>>> import numpy as np
>>> from numpy import linalg as LA
>>> np.set_printoptions(precision=1, suppress=True, linewidth=140)
>>> F = np.loadtxt("case2.csv", delimiter=",")
>>> F
array([[ 0.7, -0.5, -0.1, -0.5],
       [-0.5,  0.2, -0.2, -0.8],
       [-0.1, -0.2,  1. , -0.2],
       [-0.5, -0.8, -0.2,  0.2]])
>>> round(float(LA.det(F[::-1])), 1)
-1.0
>>> mat = np.loadtxt("block8.csv", delimiter=",")
>>> mat
array([[ 1. ,  0.9, -0.9,  0.4,  0.2,  0.7,  0.9],
       [ 1. ,  0.9,  0.7, -0.5,  0.5,  0.9,  0.8],
       [-1. , -1. , -0.6, -0.3, -0.4, -0.8, -0.5],
       [-0.9, -0.1,  0.6, -0.7, -0.3, -0.9,  0.3],
       [ 0.8,  0.7, -0.3,  0.7,  0.1,  0.5, -0.3],
       [-0.9, -0.7,  1. , -0.7, -0.1, -0.7, -0.7],
       [-0.5,  0.5,  0.9, -0.3, -0.3, -0.8, -0.2],
       [ 1. ,  0.9,  0.6, -0.1,  0.3,  0.6,  0.6],
       [ 1. ,  0.3, -1. ,  0.9,  0.4,  1. ,  0.6],
       [-0.5, -0.1, -0.5, -0.1, -0.2, -0.5,  0.4],
       [-1. , -0.9,  0.9, -0.6, -0.6, -1. , -0.9],
       [ 0.6,  0.5,  0.3, -0.6,  0.1, -0.1,  0.7],
       [ 0.3,  0.5,  0.6, -0.5,  0. , -0.3,  0.4],
       [ 1. ,  1. ,  0. , -0.3,  0.2,  0.5,  0.9],
       [ 1. ,  0.9, -0.4,  0.2,  0. ,  0.1,  0.8],
       [-0.9, -1. ,  0.9, -0.7,  0.4,  0.6, -0.9],
       [ 0.2, -0.3,  0.4, -0.3,  0.2,  0.5,  0. ],
       [ 0.8,  0.2, -0.2,  0.5,  0.3,  0.8, -0.3],
       [ 0.2,  0.5, -0.3,  0.4, -0.2, -0.4,  0.1],
       [ 1. ,  0.8,  0.7, -0.2,  0.5,  0.9,  0.5],
       [ 0.3, -0.4, -1. ,  0.9,  0. ,  0.7, -0.4],
       [ 0.8,  0.6,  0.8, -0.7,  0.3,  0.4,  0.6],
       [ 0.1, -0.2, -0.2,  0.2,  0.1,  0.4, -0.2],
       [ 1. ,  0.3,  0.3, -0.3,  0.9,  1. ,  0.6],
       [-0.4, -0.8, -1. ,  0.7,  0.1,  0.7, -0.2],
       [-0.3, -0.8, -0.5,  0.5,  0.3,  0.8, -0.8],
       [ 0.5, -0.1, -0.4,  0.5,  0.2,  0.6, -0.3],
       [ 1. ,  0.3, -0.6, -0.4,  0.7,  1. ,  0.8],
       [ 1. ,  0.5,  0.2,  0.2,  0.6,  1. ,  0.2],
       [-0.8,  0.5,  0.9, -0.1, -0.4, -0.9, -0.5],
       [ 0.4,  0.1,  0.1, -0.6,  0.1,  0.1,  0.7]])
>>> vec = np.array([4, 6, 3, 0, 5, 2, 8])
>>> np.sign((mat @ vec).round(6))
array([ 1.,  1., -1., -1.,  1., -1., -1.,  1.,  1., -1., -1.,  1.,  1.,  1.,  1., -1.,  1.,  1.,  1.,  1., -1.,  1., -1.,  1., -1., -1.,
        0.,  1.,  1., -1.,  1.])
>>> cen = (mat - mat.mean(axis=0)) / mat.std(axis=0)
>>> cen.std(axis=0)
array([1., 1., 1., 1., 1., 1., 1.])
>>> beta = LA.lstsq(np.delete(cen, 1, axis=1), cen[:, 1])[0]
>>> beta.round(1) + 0
array([ 0.6,  0.6,  0.6,  0. , -0.4,  0.6])
>>> round(float(1 - np.var(cen[:, 1] - np.delete(cen, 1, axis=1) @ beta)), 1)
0.9
>>> np.abs(beta).argmax()
np.int64(0)
>>> A2 = np.array([[-5, -9, 7, 1, -5],
...     [0, 3, 0, 1, -8],
...     [-9, 8, -5, -3, -6],
...     [-8, 0, -1, 2, 6],
...     [-1, -1, -7, 0, 1]])
>>> data = A2 + A2.T
>>> data
array([[-10,  -9,  -2,  -7,  -6],
       [ -9,   6,   8,   1,  -9],
       [ -2,   8, -10,  -4, -13],
       [ -7,   1,  -4,   4,   6],
       [ -6,  -9, -13,   6,   2]])
>>> round(float(LA.eigvalsh(data).min()), 1)
-21.6
>>> vec = np.array([1, 1, 0, 3, 2])
>>> h1 = np.maximum(data @ vec, 0)
>>> data * (h1 > 1e-9)[:, None]
array([[  0,   0,   0,   0,   0],
       [  0,   0,   0,   0,   0],
       [  0,   0,   0,   0,   0],
       [ -7,   1,  -4,   4,   6],
       [ -6,  -9, -13,   6,   2]])
>>> data.T @ h1
array([-168,  -45, -163,  114,  122])
>>> np.flatnonzero(h1 > 1e-9)
array([3, 4])
>>> def softmax(z):
...     e = np.exp(z - z.max(axis=-1, keepdims=True))
...     return e / e.sum(axis=-1, keepdims=True)
... 
>>> np.round(softmax(data[0]), 1) + 0
array([0., 0., 1., 0., 0.])
>>> np.round(softmax(data[0] + -2), 1) + 0
array([0., 0., 1., 0., 0.])
>>> softmax(data).sum(axis=1)
array([1., 1., 1., 1., 1.])
>>> scores = data @ data.T / np.sqrt(5)
>>> softmax(scores)[0] @ data
array([-10.,  -9.,  -2.,  -7.,  -6.])
>>> softmax(scores).round(6).argmax(axis=1)
array([0, 1, 2, 4, 4])
>>> np.round(softmax(scores + np.triu(np.full(scores.shape, -np.inf), 1)), 1) + 0
array([[1., 0., 0., 0., 0.],
       [0., 1., 0., 0., 0.],
       [0., 0., 1., 0., 0.],
       [0., 0., 0., 1., 0.],
       [0., 0., 0., 0., 1.]])
>>> np.round(softmax(scores), 1) + 0
array([[1. , 0. , 0. , 0. , 0. ],
       [0. , 1. , 0. , 0. , 0. ],
       [0. , 0. , 1. , 0. , 0. ],
       [0. , 0. , 0. , 0.2, 0.8],
       [0. , 0. , 0. , 0. , 1. ]])
>>> left, sig, Vt = LA.svd(data, full_matrices=False)
>>> np.cumsum(sig ** 2) / np.sum(sig ** 2)
array([0.4, 0.7, 0.9, 1. , 1. ])
>>> sig / sig[0]
array([1. , 1. , 0.7, 0.5, 0.2])
>>> left.shape, sig.shape, Vt.shape
((5, 5), (5,), (5, 5))
>>> np.round(left.T @ left, 1) + 0
array([[1., 0., 0., 0., 0.],
       [0., 1., 0., 0., 0.],
       [0., 0., 1., 0., 0.],
       [0., 0., 0., 1., 0.],
       [0., 0., 0., 0., 1.]])
>>> sig
array([21.7, 21.6, 15. , 11.9,  5.1])
>>> W0 = np.load("out19.npy")
>>> W0
array([[ 1, -8,  2],
       [ 0,  5,  7],
       [-9, -5, -8],
       [-6, -1, -5]])
>>> rng = np.random.default_rng(80)
>>> labels = rng.permutation(5)
>>> A2 = data[:, labels] * rng.choice([-1, 1], 5)
>>> A2
array([[-9,  6, 10,  2, -7],
       [ 6,  9,  9, -8,  1],
       [ 8, 13,  2, 10, -4],
       [ 1, -6,  7,  4,  4],
       [-9, -2,  6, 13,  6]])
>>> left, _, Vt = LA.svd(data.T @ A2)
>>> labels
array([1, 4, 0, 2, 3])
>>> A2 = W0 / np.sqrt((W0 ** 2).mean(axis=1, keepdims=True))
>>> LA.norm(A2, axis=1)
array([1.7, 1.7, 1.7, 1.7])
>>> A2[0]
array([ 0.2, -1.7,  0.4])
>>> LA.matrix_rank(A2) == LA.matrix_rank(W0)
np.True_
>>> vec = np.array([2, 1, -4])
>>> target = W0 @ vec
>>> np.round(LA.pinv(W0) @ W0, 1) + 0
array([[1., 0., 0.],
       [0., 1., 0.],
       [0., 0., 1.]])
>>> target
array([-14, -23,   9,   7])
>>> target = target + 0.3 * rng.normal(size=4)
>>> target
array([-14. , -22.7,   9.1,   6.7])
>>> beta, *_ = LA.lstsq(W0, target)
>>> [round(float(LA.norm(LA.solve(W0.T @ W0 + lam * np.eye(3), W0.T @ target))), 2) for lam in (0, 1, 10, 100)]
[4.54, 4.37, 3.31, 1.22]
>>> P = W0 @ LA.solve(W0.T @ W0, W0.T)
>>> LA.matrix_rank(np.eye(4) - P)
np.int64(1)
>>> np.diag(P)
array([1. , 1. , 0.7, 0.3])
>>> np.round((np.eye(4) - P) @ W0, 1) + 0
array([[0., 0., 0.],
       [0., 0., 0.],
       [0., 0., 0.],
       [0., 0., 0.]])
>>> J = np.loadtxt("data.csv", delimiter=",")
>>> J
array([[-1.8, -1.1,  0.4,  0.2,  0.9],
       [-1.1, -1. ,  0.9,  0.1,  1.3],
       [ 0.2,  0.5, -0.9,  0.1, -1.1],
       [ 0.7,  0.2,  0.3, -0.1,  0.2],
       [ 1. ,  0.6, -0.3, -0.1, -0.6],
       [-2.6, -2.1,  1.6,  0.2,  2.5]])
>>> left, sig, Vt = LA.svd(J)
>>> np.argmax(sig[:-1] / (sig[1:] + 1e-6)) + 1
np.int64(2)
>>> A2 = left[:, :2] @ np.diag(sig[:2]) @ Vt[:2]
>>> round(float(np.abs(J - A2).max()), 1)
0.0
>>> A2
array([[-1.8, -1.1,  0.4,  0.2,  0.9],
       [-1.1, -1. ,  0.9,  0.1,  1.3],
       [ 0.2,  0.5, -0.9,  0.1, -1.1],
       [ 0.7,  0.2,  0.3, -0.2,  0.2],
       [ 1. ,  0.6, -0.3, -0.1, -0.6],
       [-2.6, -2.1,  1.6,  0.2,  2.5]])
>>> round(LA.norm(J - A2) / LA.norm(J), 1)
np.float64(0.0)
>>> LA.matrix_rank(A2)
np.int64(2)
